In [1]: import numpy as np

In [2]: import numpy.linalg as la

In [3]: np.set_printoptions(precision=2, suppress=True, linewidth=140)

In [4]: rd = lambda a: np.round(a, 2) + 0

In [5]: X = np.load("case16.npy")

In [6]: X
Out[6]: 
array([[ 0, -2,  0, -2],
       [ 3, -2,  3, -2],
       [ 0, -2,  0, -2],
       [ 3, -2,  3, -2]])

In [7]: # columns 0 and 2 are equal

In [8]: np.argsort(-la.norm(X, axis=0).round(6), kind="stable")[:3]
Out[8]: array([0, 2, 1])

In [9]: la.matrix_rank(X, rtol=0.1)
Out[9]: np.int64(2)

In [10]: r0, r1 = X[0], X[1]

In [11]: r0 @ r1
Out[11]: np.int64(8)

In [12]: pr = (r0 @ r1) / (r0 @ r0) * r0

In [13]: la.matrix_rank(np.outer(r0, r1))
Out[13]: np.int64(1)

In [14]: np.outer(r0, r1)
Out[14]: 
array([[ 0,  0,  0,  0],
       [-6,  4, -6,  4],
       [ 0,  0,  0,  0],
       [-6,  4, -6,  4]])

In [15]: J = np.loadtxt("block1.csv", delimiter=",")

In [16]: J
Out[16]: 
array([[-4., -3., -3.,  0.],
       [ 0.,  1.,  0., -2.],
       [ 0., -2., -2., -2.],
       [ 0., -1.,  0.,  0.]])

In [17]: W = np.array([[-3, -2, -1], [2, 3, -3], [-3, 3, 1], [1, -3, 1]])

In [18]: b = np.array([3, 3, -3])

In [19]: hid = np.maximum(J @ W + b, 0)

In [20]: (hid > 0).astype(int)
Out[20]: 
array([[1, 0, 1],
       [1, 1, 0],
       [1, 0, 0],
       [1, 0, 0]])

In [21]: cent = np.array([[0, 3, 1], [0, 2, 2], [0, 2, 1]])

In [22]: print(hid @ cent)
[[ 0. 68. 25.]
 [ 0. 33. 27.]
 [ 0.  9.  3.]
 [ 0.  3.  1.]]

In [23]: q = J.astype(float).copy()

In [24]: for j in range(4):
    ...:     q[:, j] -= q[:, :j] @ (q[:, :j].T @ q[:, j])
    ...:     q[:, j] /= la.norm(q[:, j])
    ...: 

In [25]: rd(q.T @ q)
Out[25]: 
array([[1., 0., 0., 0.],
       [0., 1., 0., 0.],
       [0., 0., 1., 0.],
       [0., 0., 0., 1.]])

In [26]: rd(q.T @ J)
Out[26]: 
array([[4.  , 3.  , 3.  , 0.  ],
       [0.  , 2.45, 1.63, 0.82],
       [0.  , 0.  , 1.15, 2.31],
       [0.  , 0.  , 0.  , 1.41]])

In [27]: hat = np.triu(np.array([[1, -3, 1, 0], [0, 2, -2, 1], [-3, 0, 2, 3], [-1, -3, -1, 2]]), 1) + np.eye(4)

In [28]: out = hat @ X @ la.inv(hat)

In [29]: la.matrix_rank(out)
Out[29]: np.int64(2)

In [30]: rd(np.poly(out))
Out[30]: array([ 1.,  4., 24.,  0.,  0.])

In [31]: hat @ X - X @ hat
Out[31]: 
array([[ -9.,   4., -13.,   6.],
       [  3.,  11.,  -4.,  -5.],
       [  9.,  -6.,   5.,  -4.],
       [  0.,   9.,  -7.,  -7.]])

In [32]: rd(la.det(out))
Out[32]: np.float64(0.0)

In [33]: K = np.loadtxt("mat.csv", delimiter=",")

In [34]: K
Out[34]: 
array([[ 2.,  0.,  0.,  0.,  0.,  0.,  0.],
       [-2.,  2.,  0.,  0.,  0.,  0.,  0.],
       [ 0.,  0., -1., -2.,  0.,  0.,  0.],
       [ 0.,  0.,  0.,  2., -2.,  0.,  0.],
       [ 0.,  0.,  2.,  2.,  2.,  0.,  0.],
       [ 0., -1.,  0.,  0.,  0., -2.,  0.],
       [ 0.,  0.,  0.,  0.,  0.,  0., -2.]])

In [35]: U, sigma, Vt = la.svd(K)

In [36]: np.argmax(sigma[:-1] / (sigma[1:] + 1e-6)) + 1
Out[36]: np.int64(6)

In [37]: rd(sigma)
Out[37]: array([4.  , 3.31, 3.  , 2.2 , 2.  , 1.1 , 0.  ])

In [38]: out = U[:, :6] @ np.diag(sigma[:6]) @ Vt[:6]

In [39]: rd(la.norm(K - out) / la.norm(K))
Out[39]: np.float64(0.0)

In [40]: rd(np.abs(K - out).max())
Out[40]: np.float64(0.0)

In [41]: la.matrix_rank(K, rtol=0.05)
Out[41]: np.int64(6)

In [42]: ev, vecs = la.eig(J)

In [43]: J @ vecs[:, 0] - ev[0] * vecs[:, 0]
Out[43]: array([0., 0., 0., 0.])

In [44]: rng = np.random.default_rng(96)

In [45]: z = rng.permutation(7)

In [46]: z
Out[46]: array([3, 6, 5, 1, 2, 4, 0])

In [47]: out = K[z][:, z]

In [48]: print(out)
[[ 2.  0.  0.  0.  0. -2.  0.]
 [ 0. -2.  0.  0.  0.  0.  0.]
 [ 0.  0. -2. -1.  0.  0.  0.]
 [ 0.  0.  0.  2.  0.  0. -2.]
 [-2.  0.  0.  0. -1.  0.  0.]
 [ 2.  0.  0.  0.  2.  2.  0.]
 [ 0.  0.  0.  0.  0.  0.  2.]]

In [49]: rd(np.sort(np.abs(la.eigvals(out))))
Out[49]: array([0., 2., 2., 2., 2., 2., 2.])

In [50]: def softmax(z):
    ...:     e = np.exp(z - z.max(axis=-1, keepdims=True))
    ...:     return e / e.sum(axis=-1, keepdims=True)
    ...: 

In [51]: rd(softmax(K[0]))
Out[51]: array([0.55, 0.07, 0.07, 0.07, 0.07, 0.07, 0.07])

In [52]: att = K @ K.T / np.sqrt(7)

In [53]: print(rd(softmax(att)))
[[0.46 0.02 0.1  0.1  0.1  0.1  0.1 ]
 [0.01 0.81 0.04 0.04 0.04 0.02 0.04]
 [0.09 0.09 0.6  0.02 0.01 0.09 0.09]
 [0.04 0.04 0.01 0.8  0.04 0.04 0.04]
 [0.01 0.01 0.   0.01 0.95 0.01 0.01]
 [0.08 0.04 0.08 0.08 0.08 0.55 0.08]
 [0.09 0.09 0.09 0.09 0.09 0.09 0.43]]

In [54]: print(rd(softmax(att + np.triu(np.full(att.shape, -np.inf), 1))))
[[1.   0.   0.   0.   0.   0.   0.  ]
 [0.01 0.99 0.   0.   0.   0.   0.  ]
 [0.12 0.12 0.77 0.   0.   0.   0.  ]
 [0.04 0.04 0.01 0.9  0.   0.   0.  ]
 [0.01 0.01 0.   0.01 0.97 0.   0.  ]
 [0.09 0.04 0.09 0.09 0.09 0.6  0.  ]
 [0.09 0.09 0.09 0.09 0.09 0.09 0.43]]

In [55]: r0 = np.array([-4, 7, -1, 4, 8, 3, 8])

In [56]: r1 = np.array([1, 1, 2, 2, 2, 0, 0, 1])

In [57]: M = np.outer(r0, r1)

In [58]: print(M)
[[-4 -4 -8 -8 -8  0  0 -4]
 [ 7  7 14 14 14  0  0  7]
 [-1 -1 -2 -2 -2  0  0 -1]
 [ 4  4  8  8  8  0  0  4]
 [ 8  8 16 16 16  0  0  8]
 [ 3  3  6  6  6  0  0  3]
 [ 8  8 16 16 16  0  0  8]]

In [59]: U, sigma, Vt = la.svd(M)

In [60]: np.argmax(sigma[:-1] / (sigma[1:] + 1e-6)) + 1
Out[60]: np.int64(1)

In [61]: out = U[:, :1] @ np.diag(sigma[:1]) @ Vt[:1]

In [62]: rd(la.norm(M - out, 2)), rd(sigma[1])
Out[62]: (np.float64(0.0), np.float64(0.0))

In [63]: print(rd(out))
[[-4. -4. -8. -8. -8.  0.  0. -4.]
 [ 7.  7. 14. 14. 14.  0.  0.  7.]
 [-1. -1. -2. -2. -2.  0.  0. -1.]
 [ 4.  4.  8.  8.  8.  0.  0.  4.]
 [ 8.  8. 16. 16. 16.  0.  0.  8.]
 [ 3.  3.  6.  6.  6.  0.  0.  3.]
 [ 8.  8. 16. 16. 16.  0.  0.  8.]]

In [64]: la.matrix_rank(M, rtol=0.05)
Out[64]: np.int64(1)

In [65]: la.matrix_rank(out)
Out[65]: np.int64(1)

In [66]: rd(np.abs(M - out).max())
Out[66]: np.float64(0.0)

In [67]: out = np.array([[3, 1, 0, 3, 3],
    ...:     [0, 1, 1, 0, 1],
    ...:     [2, 2, 0, 1, 0],
    ...:     [0, 1, 0, 0, 0],
    ...:     [0, 2, 3, 3, 0]])

In [68]: E = out + out.T

In [69]: E
Out[69]: 
array([[6, 1, 2, 3, 3],
       [1, 2, 3, 1, 3],
       [2, 3, 0, 1, 3],
       [3, 1, 1, 0, 3],
       [3, 3, 3, 3, 0]])

In [70]: ev, vecs = la.eig(E)

In [71]: rd(np.sort(la.eigvals(E @ E)))
Out[71]: array([  0.68,   4.81,  11.71,  14.55, 130.25])

In [72]: print(rd(np.sort(la.eigvals(la.inv(E)))))
[-1.21 -0.46 -0.26  0.09  0.29]

In [73]: rd(np.prod(ev))
Out[73]: np.float64(-270.0)

In [74]: gram = E.T @ E

In [75]: np.allclose(gram, gram.T)
Out[75]: True

In [76]: (E @ E.T).shape
Out[76]: (5, 5)

In [77]: print(rd(la.svd(E, compute_uv=False) ** 2))
[130.25  14.55  11.71   4.81   0.68]

In [78]: rd(la.norm(M, 2) / la.norm(M))
Out[78]: np.float64(1.0)

In [79]: la.cond(M) > 100
Out[79]: np.True_

In [80]: vec = np.array([2, 2, -2, -1, 1])

In [81]: np.einsum("ij,j->i", E, vec)
Out[81]: array([10,  2, 12,  9,  3])

In [82]: E * vec
Out[82]: 
array([[12,  2, -4, -3,  3],
       [ 2,  4, -6, -1,  3],
       [ 4,  6,  0, -1,  3],
       [ 6,  2, -2,  0,  3],
       [ 6,  6, -6, -3,  0]])

In [83]: (E @ vec).argmax()
Out[83]: np.int64(2)

In [84]: (E * vec).sum(axis=1)
Out[84]: array([10,  2, 12,  9,  3])

In [85]: print(E @ np.eye(5)[3])
[3. 1. 1. 0. 3.]

In [86]: la.norm(E @ vec) <= la.norm(E, 2) * la.norm(vec) + 1e-9
Out[86]: np.True_

In [87]: np.sign((E @ vec).round(6))
Out[87]: array([1, 1, 1, 1, 1])

In [88]: r0 = np.array([0, -3, -2])

In [89]: np.correlate(E[2], E[1], "full")
Out[89]: array([ 6, 11,  9, 16, 18,  9, 11,  7,  3])

In [90]: print(np.cross(E[2, :3], E[1, :3]))
[ 9 -6  1]

In [91]: np.polyval(r0, E[2])
Out[91]: array([ -8, -11,  -2,  -5, -11])

In [92]: arr = np.array([[3, -1, 3, 0], [1, 3, 0, -3], [-3, -2, -3, -2], [3, -1, -2, 1]])

In [93]: arr
Out[93]: 
array([[ 3, -1,  3,  0],
       [ 1,  3,  0, -3],
       [-3, -2, -3, -2],
       [ 3, -1, -2,  1]])

In [94]: np.allclose(arr @ arr.T, arr.T @ arr)
Out[94]: False

In [95]: np.trace(arr)
Out[95]: np.int64(4)

In [96]: np.allclose(arr, arr.T)
Out[96]: False

In [97]: print(rd(la.det(arr)))
-244.0

In [98]: assert arr == arr.T
---------------------------------------------------------------------------
ValueError                                Traceback (most recent call last)
Cell In[98], line 1
----> 1 assert arr == arr.T

ValueError: The truth value of an array with more than one element is ambiguous. Use a.any() or a.all()

In [99]: print((arr - arr.T) / 2)
[[ 0.  -1.   3.  -1.5]
 [ 1.   0.   1.  -1. ]
 [-3.  -1.   0.   0. ]
 [ 1.5  1.   0.   0. ]]

In [100]: rd(np.sort(np.abs(la.eigvals(arr))))
Out[100]: array([3.64, 3.64, 3.98, 4.63])

In [101]: vec = np.array([3, 3, -1, 0])

In [102]: target = arr @ vec

In [103]: b, lr = np.zeros(4), 1 / la.norm(arr, 2) ** 2

In [104]: for i in range(30):
     ...:     b -= lr * arr.T @ (arr @ b - target)
     ...:     if i % 5 == 0: print(i, round(la.norm(arr @ b - target), 2))
     ...: 
0 8.75
5 2.06
10 0.81
15 0.37
20 0.17
25 0.08

In [105]: rd(la.cond(arr))
Out[105]: np.float64(2.63)

In [106]: mat = np.load("w.npy")

In [107]: rd(mat)
Out[107]: 
array([[0.4 , 0.2 , 0.  , 0.  , 0.  , 0.2 , 0.  , 0.2 ],
       [0.  , 0.5 , 0.  , 0.  , 0.  , 0.  , 0.25, 0.25],
       [0.  , 0.  , 0.5 , 0.  , 0.  , 0.5 , 0.  , 0.  ],
       [0.  , 0.  , 0.  , 0.33, 0.33, 0.  , 0.33, 0.  ],
       [0.  , 0.33, 0.  , 0.  , 0.33, 0.33, 0.  , 0.  ],
       [0.  , 0.  , 0.  , 0.  , 0.  , 0.5 , 0.  , 0.5 ],
       [0.  , 0.  , 0.  , 0.  , 0.  , 0.  , 1.  , 0.  ],
       [0.  , 0.5 , 0.  , 0.  , 0.  , 0.  , 0.  , 0.5 ]])

In [108]: r0, r1 = mat[1], mat[2]

In [109]: rd(r0 @ r0)
Out[109]: np.float64(0.38)

In [110]: pr = (r0 @ r1) / (r0 @ r0) * r0

In [111]: rd(np.outer(r0, r1))
Out[111]: 
array([[0.  , 0.  , 0.  , 0.  , 0.  , 0.  , 0.  , 0.  ],
       [0.  , 0.  , 0.25, 0.  , 0.  , 0.25, 0.  , 0.  ],
       [0.  , 0.  , 0.  , 0.  , 0.  , 0.  , 0.  , 0.  ],
       [0.  , 0.  , 0.  , 0.  , 0.  , 0.  , 0.  , 0.  ],
       [0.  , 0.  , 0.  , 0.  , 0.  , 0.  , 0.  , 0.  ],
       [0.  , 0.  , 0.  , 0.  , 0.  , 0.  , 0.  , 0.  ],
       [0.  , 0.  , 0.12, 0.  , 0.  , 0.12, 0.  , 0.  ],
       [0.  , 0.  , 0.12, 0.  , 0.  , 0.12, 0.  , 0.  ]])

In [112]: pr
Out[112]: array([0., 0., 0., 0., 0., 0., 0., 0.])

In [113]: print(rd(la.norm(r0 + r1) ** 2 + la.norm(r0 - r1) ** 2))
1.75

In [114]: r1 - pr
Out[114]: array([0. , 0. , 0.5, 0. , 0. , 0.5, 0. , 0. ])

In [115]: feats = np.loadtxt("x.csv", delimiter=",")

In [116]: rd(feats)
Out[116]: 
array([[ -8.11,  -7.75,  -9.13,  10.15],
       [ 11.44,   5.47,  -6.38, -10.32],
       [ -3.16,  -4.45,  -8.19,   4.89],
       [  2.67,   0.4 , -12.81,   0.6 ],
       [  3.83,   1.09, -12.06,  -0.81],
       [ 12.35,   6.83, -10.75,  -9.76],
       [  4.66,   2.74, -18.49,   0.5 ],
       [  0.18,  -1.39, -12.54,   3.  ],
       [ 10.2 ,   4.89,  -8.08,  -8.51],
       [ -9.87,  -8.91,  -9.61,  12.08],
       [ -4.68,  -5.3 ,  -9.45,   6.84],
       [ 12.67,   6.6 ,  -8.02, -11.  ],
       [ -4.07,  -5.62,  -4.95,   4.72],
       [ 13.61,   7.05,  -6.73, -12.37],
       [  4.65,   1.01,  -8.13,  -2.95],
       [  2.12,  -3.52,   8.46,  -5.94],
       [ -2.39,  -3.28, -11.94,   5.37],
       [ -0.36,  -1.06, -16.79,   4.96],
       [ -4.23,  -5.13,  -8.61,   6.1 ],
       [ -5.84,  -8.06,   2.25,   4.09],
       [  6.05,   2.65, -12.12,  -3.01]])

In [117]: Xs = feats - feats.mean(axis=1)
---------------------------------------------------------------------------
ValueError                                Traceback (most recent call last)
Cell In[117], line 1
----> 1 Xs = feats - feats.mean(axis=1)

ValueError: operands could not be broadcast together with shapes (21,4) (21,) 

In [118]: Xs = feats - feats.mean(axis=0)

In [119]: U, sigma, Vt = la.svd(Xs, full_matrices=False)

In [120]: rd(Vt[0] * np.sign(Vt[0, np.abs(Vt[0]).argmax()]))
Out[120]: array([ 0.63,  0.44,  0.  , -0.63])

In [121]: rd(sigma)
Out[121]: array([50.42, 27.42,  0.  ,  0.  ])

In [122]: np.abs(Vt[0]).argmax()
Out[122]: np.int64(0)
